% ipython --no-banner

In [1]: import numpy as np

In [2]: np.set_printoptions(precision=2, suppress=True, linewidth=200)

In [3]: def rd(a):
   ...:     return np.round(a, 2) + 0
   ...: 

In [4]: J = np.array([[3, 0, 0, 0, 0, 0, 0, 0],
   ...:     [2, -2, 0, 0, 0, 0, 0, 0],
   ...:     [2, -2, -2, 0, 0, 0, 0, 0],
   ...:     [1, -2, -2, 3, 0, 0, 0, 0],
   ...:     [-1, 1, 0, -1, 0, 0, 0, 0],
   ...:     [0, 2, -3, -1, 2, -1, 0, 0],
   ...:     [-1, 0, -2, -2, 1, -2, 3, 0],
   ...:     [3, -3, -3, 2, 0, -2, 0, -1]])

In [5]: # rows and columns are dependent

In [6]: out = J / np.sqrt((J ** 2).mean(axis=1, keepdims=True))

In [7]: np.linalg.matrix_rank(J - J.mean(axis=1, keepdims=True))
Out[7]: np.int64(6)

In [8]: rd(np.linalg.norm(out, axis=1))
Out[8]: array([2.83, 2.83, 2.83, 2.83, 2.83, 2.83, 2.83, 2.83])

In [9]: left, s, Vh = np.linalg.svd(J)

In [10]: np.argmax(s[:-1] / (s[1:] + 1e-6)) + 1
Out[10]: np.int64(7)

In [11]: out = left[:, :7] @ np.diag(s[:7]) @ Vh[:7]

In [12]: rd(np.linalg.norm(J - out, 2)), rd(s[7])
Out[12]: (np.float64(0.0), np.float64(0.0))

In [13]: rd(out)
Out[13]: 
array([[ 3.,  0.,  0.,  0.,  0.,  0.,  0.,  0.],
       [ 2., -2.,  0.,  0.,  0.,  0.,  0.,  0.],
       [ 2., -2., -2.,  0.,  0.,  0.,  0.,  0.],
       [ 1., -2., -2.,  3.,  0.,  0.,  0.,  0.],
       [-1.,  1.,  0., -1.,  0.,  0.,  0.,  0.],
       [ 0.,  2., -3., -1.,  2., -1.,  0.,  0.],
       [-1.,  0., -2., -2.,  1., -2.,  3.,  0.],
       [ 3., -3., -3.,  2.,  0., -2.,  0., -1.]])

In [14]: r = np.linalg.matrix_rank(J)

In [15]: r
Out[15]: np.int64(7)

In [16]: N = np.linalg.svd(J)[2][r:].T

In [17]: rd(N @ N.T)
Out[17]: 
array([[ 0.  ,  0.  ,  0.  ,  0.  ,  0.  ,  0.  ,  0.  ,  0.  ],
       [ 0.  ,  0.  ,  0.  ,  0.  ,  0.  ,  0.  ,  0.  ,  0.  ],
       [ 0.  ,  0.  ,  0.  ,  0.  ,  0.  ,  0.  ,  0.  ,  0.  ],
       [ 0.  ,  0.  ,  0.  ,  0.  ,  0.  ,  0.  ,  0.  ,  0.  ],
       [ 0.  ,  0.  ,  0.  ,  0.  ,  0.05,  0.09,  0.05, -0.18],
       [ 0.  ,  0.  ,  0.  ,  0.  ,  0.09,  0.18,  0.09, -0.36],
       [ 0.  ,  0.  ,  0.  ,  0.  ,  0.05,  0.09,  0.05, -0.18],
       [ 0.  ,  0.  ,  0.  ,  0.  , -0.18, -0.36, -0.18,  0.73]])

In [18]: [int(np.linalg.matrix_rank(np.delete(J, i, axis=0))) for i in range(8)]
Out[18]: [7, 7, 7, 7, 7, 6, 6, 6]

In [19]: np.linalg.matrix_rank(J.T @ J), np.linalg.matrix_rank(J @ J.T)
Out[19]: (np.int64(7), np.int64(7))

In [20]: rd(J @ N)
Out[20]: 
array([[0.],
       [0.],
       [0.],
       [0.],
       [0.],
       [0.],
       [0.],
       [0.]])

In [21]: [int(np.linalg.matrix_rank(J[:i])) for i in range(1, len(J) + 1)]
Out[21]: [1, 2, 3, 4, 4, 5, 6, 7]

In [22]: np.allclose(J @ N, 0)
Out[22]: True

In [23]: N.shape
Out[23]: (8, 1)

In [24]: G = J.T @ J

In [25]: np.trace(G), (J ** 2).sum()
Out[25]: (np.int64(128), np.int64(128))

In [26]: rd(np.linalg.eigvalsh(G)[::-1])
Out[26]: array([67.92, 35.49, 10.42,  9.86,  2.27,  1.62,  0.42,  0.  ])

In [27]: np.diag(G)
Out[27]: array([29, 26, 30, 19,  5,  9,  9,  1])

In [28]: rd(np.linalg.svd(J, compute_uv=False) ** 2)
Out[28]: array([67.92, 35.49, 10.42,  9.86,  2.27,  1.62,  0.42,  0.  ])

In [29]: np.linalg.matrix_rank(G)
Out[29]: np.int64(7)

In [30]: np.allclose(G, G.T)
Out[30]: True

In [31]: G
Out[31]: 
array([[ 29, -20, -13,  12,  -1,  -4,  -3,  -3],
       [-20,  26,  11, -15,   4,   4,   0,   3],
       [-13,  11,  30,  -5,  -8,  13,  -6,   3],
       [ 12, -15,  -5,  19,  -4,   1,  -6,  -2],
       [ -1,   4,  -8,  -4,   5,  -4,   3,   0],
       [ -4,   4,  13,   1,  -4,   9,  -6,   2],
       [ -3,   0,  -6,  -6,   3,  -6,   9,   0],
       [ -3,   3,   3,  -2,   0,   2,   0,   1]])

In [32]: rng = np.random.default_rng(823)

In [33]: lab = rng.permutation(8)

In [34]: lab
Out[34]: array([1, 5, 4, 3, 2, 6, 0, 7])

In [35]: out = J[lab][:, lab]

In [36]: rd(np.linalg.det(out)), rd(np.linalg.det(J[lab]))
Out[36]: (np.float64(0.0), np.float64(0.0))

In [37]: out
Out[37]: 
array([[-2,  0,  0,  0,  0,  0,  2,  0],
       [ 2, -1,  2, -1, -3,  0,  0,  0],
       [ 1,  0,  0, -1,  0,  0, -1,  0],
       [-2,  0,  0,  3, -2,  0,  1,  0],
       [-2,  0,  0,  0, -2,  0,  2,  0],
       [ 0, -2,  1, -2, -2,  3, -1,  0],
       [ 0,  0,  0,  0,  0,  0,  3,  0],
       [-3, -2,  0,  2, -3,  0,  3, -1]])

In [38]: np.allclose(out, J)
Out[38]: False

In [39]: np.trace(out)
Out[39]: np.int64(3)

In [40]: np.diag(out)
Out[40]: array([-2, -1,  0,  3, -2,  3,  3, -1])

In [41]: m1 = np.loadtxt("run18.csv", delimiter=",")

In [42]: m1
Out[42]: 
array([[-5., -2.,  1.],
       [-4.,  6., -8.],
       [ 3., -8.,  1.]])

In [43]: rd(np.linalg.matrix_power(m1, 3))
Out[43]: 
array([[-104., -228.,  128.],
       [-472., 1184., -952.],
       [ 352., -956.,  584.]])

In [44]: (m1 + m1.T) / 2
Out[44]: 
array([[-5., -3.,  2.],
       [-3.,  6., -8.],
       [ 2., -8.,  1.]])

In [45]: m1 @ m1
Out[45]: 
array([[ 36., -10.,  12.],
       [-28., 108., -60.],
       [ 20., -62.,  68.]])

In [46]: rd(np.linalg.eigvals(m1))
Out[46]: array([12.51, -5.61, -4.91])

In [47]: rd(np.linalg.det(2 * m1)), rd(np.linalg.det(m1))
Out[47]: (np.float64(2752.0), np.float64(344.0))

In [48]: rd(np.linalg.eigvals(m1).sum().real)
Out[48]: np.float64(2.0)

In [49]: rd(np.linalg.det(m1[::-1]))
Out[49]: np.float64(-344.0)

In [50]: K = np.loadtxt("a.csv", delimiter=",")

In [51]: rd(K)
Out[51]: 
array([[-0.04, -0.81, -0.58, -0.12],
       [-0.81,  0.37, -0.45, -0.09],
       [-0.58, -0.45,  0.68, -0.06],
       [-0.12, -0.09, -0.06,  0.99]])

In [52]: # symmetric

In [53]: out = np.array([[2, -3, -1], [-3, 0, 1]])

In [54]: basis = np.kron(out, K)

In [55]: rd(np.linalg.norm(basis, 2)), rd(np.linalg.norm(out, 2) * np.linalg.norm(K, 2))
Out[55]: (np.float64(4.39), np.float64(4.39))

In [56]: np.linalg.matrix_rank(basis)
Out[56]: np.int64(8)

In [57]: lab = rng.permutation(4)

In [58]: lab
Out[58]: array([0, 3, 1, 2])

In [59]: out = K[lab][:, lab]

In [60]: np.trace(out)
Out[60]: np.float64(2.0)

In [61]: rd(out)
Out[61]: 
array([[-0.04, -0.12, -0.81, -0.58],
       [-0.12,  0.99, -0.09, -0.06],
       [-0.81, -0.09,  0.37, -0.45],
       [-0.58, -0.06, -0.45,  0.68]])

In [62]: rd(out[:, 2] @ out[:, 1])
Out[62]: np.float64(0.0)

In [63]: rd(np.linalg.norm(out, axis=0))
Out[63]: array([1., 1., 1., 1.])

In [64]: A = rng.normal(size=(15, 5))

In [65]: A = 20 * A / np.linalg.norm(A, axis=1, keepdims=True)

In [66]: rd(A)
Out[66]: 
array([[  5.04, -11.67,   0.53,   3.06,  15.13],
       [-10.87,   1.53,   3.52,  -9.76,  13.12],
       [ 10.15, -10.65, -10.87,  -4.76,  -6.53],
       [  5.03,   9.47,   2.28,   4.93, -15.99],
       [ 13.3 ,  -9.44,  -0.73,  -5.6 ,  10.11],
       [-12.11,  11.26,  -9.92,  -3.51,   4.01],
       [ -5.94,   5.97,   6.29,  14.96,   8.11],
       [ 17.66,   6.2 ,   0.73,  -2.86,   6.4 ],
       [-10.3 ,  12.56,   6.54,   9.05,   3.41],
       [  8.54,   5.31, -10.14, -13.6 ,   3.33],
       [  7.03, -15.59,   0.85,  -0.25, -10.34],
       [ -3.42,   1.25,  19.62,  -0.03,   1.32],
       [ -1.96,  -0.15,  -3.73,  17.18,   9.32],
       [ -1.77,   1.22,   9.39,  16.82,  -4.94],
       [  6.76,  -7.01,  -4.07,   8.09,  14.94]])

In [67]: x = np.array([-2, 1, 2, 1, -1])

In [68]: target = A @ x

In [69]: rd(np.linalg.lstsq(A, target)[0])
Out[69]: array([-2.,  1.,  2.,  1., -1.])

In [70]: rd(np.linalg.pinv(A) @ A)
Out[70]: 
array([[1., 0., 0., 0., 0.],
       [0., 1., 0., 0., 0.],
       [0., 0., 1., 0., 0.],
       [0., 0., 0., 1., 0.],
       [0., 0., 0., 0., 1.]])

In [71]: target = target + 0.1 * rng.normal(size=15)

In [72]: rd(target)
Out[72]: array([-32.69,   7.43, -50.82,  25.  , -53.19,   7.93,  37.23, -36.79,  51.64, -48.88, -17.63,  46.04,   4.32,  45.39, -35.49])

In [73]: b, *_ = np.linalg.lstsq(A, target)

In [74]: rd(A.T @ (target - A @ b))
Out[74]: array([0., 0., 0., 0., 0.])

In [75]: b.round()
Out[75]: array([-2.,  1.,  2.,  1., -1.])

In [76]: [round(float(np.linalg.norm(np.linalg.solve(A.T @ A + lam * np.eye(5), A.T @ target))), 2) for lam in (0, 1, 10, 100)]
Out[76]: [3.31, 3.31, 3.29, 3.13]
